In [1]: import numpy as np

In [2]: np.set_printoptions(precision=3, suppress=True, linewidth=120)

In [3]: def rnd(a):
   ...:     return np.round(a, 3) + 0
   ...: 

In [4]: A = np.load("mat.npy")

In [5]: A
Out[5]: 
array([[-69,  -2,   2,   1,  -1,   3,   3,   0,  -1,   3],
       [  0,  79,   1,  -1,   2,   2,  -1,   3,  -2,  -1],
       [ -2,   1,  12,   1,   3,   1,   3,   2,   1,   3],
       [ -2,   3,  -3, -38,  -1,   1,   1,  -1,  -3,  -2],
       [  3,   2,  -3,  -3,  67,   2,  -2,   2,   1,   1],
       [  3,   2,  -2,   0,   3, -12,  -3,   2,  -1,   0],
       [ -1,   3,  -1,   3,   2,   2, -28,   3,  -3,   3],
       [  3,  -3,   1,   0,   3,   3,  -2, -30,   3,   1],
       [ -2,  -2,   1,   3,   1,  -3,   0,  -1,  90,   0],
       [ -1,   0,   3,  -2,   0,   0,   1,  -2,   2,  59]])

In [6]: U, sv, Vt = np.linalg.svd(A, full_matrices=False)

In [7]: rnd(np.sqrt((sv ** 2).sum())), rnd(np.linalg.norm(A))
Out[7]: (np.float64(175.704), np.float64(175.704))

In [8]: np.abs(U[:, 0]).round(6).argmax()
Out[8]: np.int64(8)

In [9]: M2 = A / np.sqrt((A ** 2).mean(axis=1, keepdims=True))

In [10]: rnd(M2[5])
Out[10]: array([ 0.699,  0.466, -0.466,  0.   ,  0.699, -2.798, -0.699,  0.466, -0.233,  0.   ])

In [11]: np.linalg.matrix_rank(M2) == np.linalg.matrix_rank(A)
Out[11]: np.True_

In [12]: arr = np.load("test14.npy")

In [13]: arr
Out[13]: 
array([[117,  66, -63,  18,  40,  20, -10,   1],
       [ 66, 122, -32,  -9,  69,   4, -42, -43],
       [-63, -32, 117,  18,   3, -54,   2, -24],
       [ 18,  -9,  18,  92,  -5,  10,  10,  27],
       [ 40,  69,   3,  -5, 151, -33, -50, -19],
       [ 20,   4, -54,  10, -33, 106,  71,   8],
       [-10, -42,   2,  10, -50,  71, 148,  12],
       [  1, -43, -24,  27, -19,   8,  12,  74]])

In [14]: # symmetric, so the eigenvalues are real

In [15]: w, V = np.linalg.eigh(arr)

In [16]: rnd(np.abs(V[:, -1]))
Out[16]: array([0.354, 0.52 , 0.139, 0.07 , 0.554, 0.187, 0.458, 0.169])

In [17]: rnd(V.T @ V)
Out[17]: 
array([[1., 0., 0., 0., 0., 0., 0., 0.],
       [0., 1., 0., 0., 0., 0., 0., 0.],
       [0., 0., 1., 0., 0., 0., 0., 0.],
       [0., 0., 0., 1., 0., 0., 0., 0.],
       [0., 0., 0., 0., 1., 0., 0., 0.],
       [0., 0., 0., 0., 0., 1., 0., 0.],
       [0., 0., 0., 0., 0., 0., 1., 0.],
       [0., 0., 0., 0., 0., 0., 0., 1.]])

In [18]: (w > 1e-8).sum(), (w < -1e-8).sum()
Out[18]: (np.int64(8), np.int64(0))

In [19]: rnd(np.linalg.svd(arr, compute_uv=False))
Out[19]: array([299.551, 234.616, 118.425, 114.504,  75.652,  47.119,  23.723,  13.411])

In [20]: np.abs(V[:, -1]).round(6).argmax()
Out[20]: np.int64(4)

In [21]: O, V = np.linalg.qr(arr[:, :4])[0], np.linalg.qr(arr[:, 4:])[0]

In [22]: sv = np.linalg.svd(O.T @ V, compute_uv=False)

In [23]: rnd(np.degrees(np.arccos(sv.clip(0, 1))))
Out[23]: array([10.859, 18.479, 60.994, 84.87 ])

In [24]: (sv > 0.9).sum()
Out[24]: np.int64(2)

In [25]: w, V = np.linalg.eigh(arr)

In [26]: vec = np.array([0, 0, 2, 2, 1, 2, 0, 1])

In [27]: vec @ arr @ vec
Out[27]: np.int64(1143)

In [28]: rng = np.random.default_rng(902033)

In [29]: lab = rng.permutation(10)

In [30]: lab
Out[30]: array([9, 7, 4, 5, 8, 6, 3, 1, 2, 0])

In [31]: M2 = A[lab][:, lab]

In [32]: np.diag(M2)
Out[32]: array([ 59, -30,  67, -12,  90, -28, -38,  79,  12, -69])

In [33]: rnd(np.sort(np.abs(np.linalg.eigvals(M2))))
Out[33]: array([11.713, 11.977, 28.824, 28.824, 38.238, 59.226, 66.556, 68.915, 78.955, 90.3  ])

In [34]: M2
Out[34]: 
array([[ 59,  -2,   0,   0,   2,   1,  -2,   0,   3,  -1],
       [  1, -30,   3,   3,   3,  -2,   0,  -3,   1,   3],
       [  1,   2,  67,   2,   1,  -2,  -3,   2,  -3,   3],
       [  0,   2,   3, -12,  -1,  -3,   0,   2,  -2,   3],
       [  0,  -1,   1,  -3,  90,   0,   3,  -2,   1,  -2],
       [  3,   3,   2,   2,  -3, -28,   3,   3,  -1,  -1],
       [ -2,  -1,  -1,   1,  -3,   1, -38,   3,  -3,  -2],
       [ -1,   3,   2,   2,  -2,  -1,  -1,  79,   1,   0],
       [  3,   2,   3,   1,   1,   3,   1,   1,  12,  -2],
       [  3,   0,  -1,   3,  -1,   3,   1,  -2,   2, -69]])

In [35]: np.allclose(M2, A)
Out[35]: False

In [36]: np.trace(M2)
Out[36]: np.int64(130)

In [37]: F = np.load("data.npy")

In [38]: F
Out[38]: 
array([[-0.968,  5.015,  3.948,  1.981,  3.003,  2.07 ,  1.049, -5.124,  5.138],
       [-1.042,  5.001,  4.089,  1.945,  2.969,  1.829,  0.98 , -5.   ,  4.919],
       [-0.95 ,  4.895,  4.161,  2.116,  2.764,  2.021,  1.044, -4.988,  5.065],
       [-0.87 ,  4.889,  3.938,  2.076,  2.976,  1.769,  0.838, -4.939,  5.015],
       [-0.981,  4.972,  3.859,  1.988,  2.904,  1.961,  1.051, -5.046,  4.866],
       [-0.887,  4.927,  4.113,  1.935,  3.045,  2.027,  0.831, -5.136,  4.899],
       [-0.951,  4.978,  3.916,  2.084,  3.218,  1.969,  1.089, -5.13 ,  5.054],
       [-3.868, -5.012, -1.006, -3.018,  5.021,  0.199, -2.863, -4.085, -3.97 ],
       [-3.999, -5.065, -0.986, -2.795,  5.054,  0.028, -3.064, -4.01 , -4.049],
       [-3.874, -4.847, -0.908, -3.04 ,  4.903, -0.053, -3.046, -4.02 , -3.903],
       [-4.051, -4.898, -1.037, -2.915,  4.927, -0.092, -3.009, -3.99 , -3.857],
       [-4.029, -5.089, -1.009, -3.059,  5.027, -0.085, -2.791, -4.16 , -4.011],
       [-3.968, -5.049, -0.998, -3.095,  5.001,  0.021, -3.017, -4.06 , -3.881],
       [-4.19 , -4.912, -1.097, -2.811,  4.891,  0.029, -2.886, -4.032, -3.802],
       [ 3.062,  4.985, -2.08 , -4.017,  2.935,  0.838,  0.01 ,  3.975, -4.09 ],
       [ 3.136,  4.983, -1.898, -4.   ,  3.207,  1.09 , -0.021,  4.066, -4.108],
       [ 3.068,  4.964, -2.157, -4.07 ,  3.012,  1.074, -0.079,  4.023, -3.808],
       [ 2.971,  4.826, -1.97 , -3.755,  2.871,  0.879, -0.036,  4.075, -3.979],
       [ 3.015,  4.962, -2.007, -3.923,  3.064,  1.106,  0.136,  4.062, -3.85 ],
       [ 3.109,  5.035, -1.845, -4.025,  3.045,  0.968, -0.058,  4.048, -3.997],
       [ 2.962,  5.006, -1.845, -4.002,  2.884,  1.125, -0.088,  3.994, -3.892]])

In [39]: Ac = F - F.mean(axis=0)

In [40]: V = np.linalg.svd(Ac)[2][:3]

In [41]: M2 = Ac - Ac @ V.T @ V

In [42]: rnd(np.diag(V.T @ V))
Out[42]: array([0.293, 0.548, 0.161, 0.327, 0.391, 0.265, 0.089, 0.523, 0.402])

In [43]: Ac = F - F.mean(axis=0)

In [44]: U, sv, Vt = np.linalg.svd(Ac, full_matrices=False)

In [45]: rnd(sv)
Out[45]: array([30.566, 28.287,  0.589,  0.524,  0.417,  0.4  ,  0.377,  0.265,  0.224])

In [46]: rnd(np.abs(Vt[-1]))
Out[46]: array([0.232, 0.269, 0.365, 0.295, 0.3  , 0.197, 0.252, 0.549, 0.4  ])

In [47]: rnd((sv ** 2).sum() ** 2 / (sv ** 4).sum())
Out[47]: np.float64(1.991)

In [48]: rnd(Vt[0] * np.sign(Vt[0, np.abs(Vt[0]).argmax()]))
Out[48]: array([ 0.029,  0.435,  0.375,  0.375, -0.088,  0.11 ,  0.199, -0.281,  0.625])

In [49]: np.abs(Vt[0]).argmax()
Out[49]: np.int64(8)

In [50]: dist = np.linalg.norm(F[:, None] - F[None], axis=-1)

In [51]: dist.shape
Out[51]: (21, 21)

In [52]: np.linalg.matrix_rank(dist ** 2)
Out[52]: np.int64(11)

In [53]: (dist + 1e9 * np.eye(21)).round(6).argmin(axis=1)
Out[53]: array([ 6,  4,  1,  1,  1,  1,  0, 12, 10, 10, 13, 12,  9, 10, 19, 19, 18, 14, 16, 15, 19])

In [54]: np.flatnonzero(dist[12] < dist.mean() / 2)
Out[54]: array([ 7,  8,  9, 10, 11, 12, 13])

In [55]: rnd(dist[:5, :5])
Out[55]: 
array([[0.   , 0.393, 0.402, 0.469, 0.334],
       [0.393, 0.   , 0.398, 0.345, 0.302],
       [0.402, 0.398, 0.   , 0.462, 0.425],
       [0.469, 0.345, 0.462, 0.   , 0.393],
       [0.334, 0.302, 0.425, 0.393, 0.   ]])

In [56]: dist[12].round(6).argsort(kind="stable")[:4]
Out[56]: array([12,  9,  7, 10])

In [57]: m1 = np.loadtxt("m.csv", delimiter=",")

In [58]: m1
Out[58]: 
array([[-3.,  3., -3.,  1., -2., -1., -3.],
       [ 3.,  6.,  1.,  2.,  2., -2.,  3.],
       [-2., -3.,  1., -3.,  1.,  1., -3.],
       [ 2.,  0.,  1., -2.,  1.,  0.,  0.],
       [-2., -3., -1.,  0., -1.,  1., -3.],
       [-2., -9.,  2.,  2., -3.,  3., -2.],
       [ 3.,  6.,  1., -3., -2., -2., -1.],
       [ 0., -6.,  2.,  2., -3.,  2.,  1.],
       [-2., -6., -3.,  3.,  2.,  2.,  1.]])

In [59]: rnd(np.trace(np.linalg.pinv(m1) @ m1))
Out[59]: np.float64(6.0)

In [60]: U, sv, Vt = np.linalg.svd(m1)

In [61]: rnd(sv)
Out[61]: array([17.793,  8.371,  7.466,  5.7  ,  2.237,  1.454,  0.   ])

In [62]: M2 = U[:, :6] @ np.diag(sv[:6]) @ Vt[:6]

In [63]: rnd(M2)
Out[63]: 
array([[-3.,  3., -3.,  1., -2., -1., -3.],
       [ 3.,  6.,  1.,  2.,  2., -2.,  3.],
       [-2., -3.,  1., -3.,  1.,  1., -3.],
       [ 2.,  0.,  1., -2.,  1.,  0.,  0.],
       [-2., -3., -1.,  0., -1.,  1., -3.],
       [-2., -9.,  2.,  2., -3.,  3., -2.],
       [ 3.,  6.,  1., -3., -2., -2., -1.],
       [ 0., -6.,  2.,  2., -3.,  2.,  1.],
       [-2., -6., -3.,  3.,  2.,  2.,  1.]])

In [64]: np.linalg.matrix_rank(M2)
Out[64]: np.int64(6)

In [65]: rnd(np.linalg.norm(m1 - M2) / np.linalg.norm(m1))
Out[65]: np.float64(0.0)

In [66]: np.argsort(-np.linalg.norm(m1, axis=0).round(6), kind="stable")[:3]
Out[66]: array([1, 0, 3])

In [67]: W1 = np.array([[5, -4], [0, 5], [-5, -5], [-5, -5], [2, -1], [4, 0], [-5, 5]])

In [68]: c = np.array([2, 1])

In [69]: H = np.maximum(m1 @ W1 + c, 0)

In [70]: rnd((H > 0).mean(axis=0))
Out[70]: array([0.556, 0.333])

In [71]: Z = np.array([[-1, -1, 0], [-1, 0, 1]])

In [72]: H @ Z
Out[72]: 
array([[-29.,  -4.,  25.],
       [-17.,   0.,  17.],
       [-23., -23.,   0.],
       [-19., -19.,   0.],
       [-14., -14.,   0.],
       [  0.,   0.,   0.],
       [-46., -20.,  26.],
       [  0.,   0.,   0.],
       [  0.,   0.,   0.]])
